$ ipython --no-banner

In [1]: import numpy as np

In [2]: np.set_printoptions(precision=1, suppress=True, linewidth=160, legacy="1.25")

In [3]: rd = lambda a: np.round(a, 1) + 0

In [4]: B = np.array([[-1, -2, 2, -2, 3, -3, 0, 3],
   ...:     [-3, 3, 1, 1, 1, 0, 3, 0],
   ...:     [3, -3, 2, 0, 3, 3, -3, 0],
   ...:     [2, 2, 3, -2, 0, -3, 2, -1],
   ...:     [0, -3, -1, -1, -1, -3, -2, -3],
   ...:     [2, 1, 0, 1, -2, -2, 1, -3],
   ...:     [-3, 2, 1, -3, 0, -3, -2, 0],
   ...:     [-3, 0, -2, -2, -1, -2, 0, 3]])

In [5]: arr = B - B.T

In [6]: arr
Out[6]: 
array([[ 0,  1, -1, -4,  3, -5,  3,  6],
       [-1,  0,  4, -1,  4, -1,  1,  0],
       [ 1, -4,  0, -3,  4,  3, -4,  2],
       [ 4,  1,  3,  0,  1, -4,  5,  1],
       [-3, -4, -4, -1,  0, -1, -2, -2],
       [ 5,  1, -3,  4,  1,  0,  4, -1],
       [-3, -1,  4, -5,  2, -4,  0,  0],
       [-6,  0, -2, -1,  2,  1,  0,  0]])

In [7]: x = np.array([1, 0, 1, 0, 2, 3, 1, 1])

In [8]: x @ arr @ x
Out[8]: 0

In [9]: rd(np.linalg.svd(arr, compute_uv=False))
Out[9]: array([13.1, 13.1,  7.6,  7.6,  5. ,  5. ,  0.9,  0.9])

In [10]: rd(np.linalg.det(arr))
Out[10]: 198916.0

In [11]: q = np.linalg.solve(np.eye(8) - arr, np.eye(8) + arr)

In [12]: rd(q @ q.T)
Out[12]: 
array([[1., 0., 0., 0., 0., 0., 0., 0.],
       [0., 1., 0., 0., 0., 0., 0., 0.],
       [0., 0., 1., 0., 0., 0., 0., 0.],
       [0., 0., 0., 1., 0., 0., 0., 0.],
       [0., 0., 0., 0., 1., 0., 0., 0.],
       [0., 0., 0., 0., 0., 1., 0., 0.],
       [0., 0., 0., 0., 0., 0., 1., 0.],
       [0., 0., 0., 0., 0., 0., 0., 1.]])

In [13]: rd(np.linalg.det(q))
Out[13]: 1.0
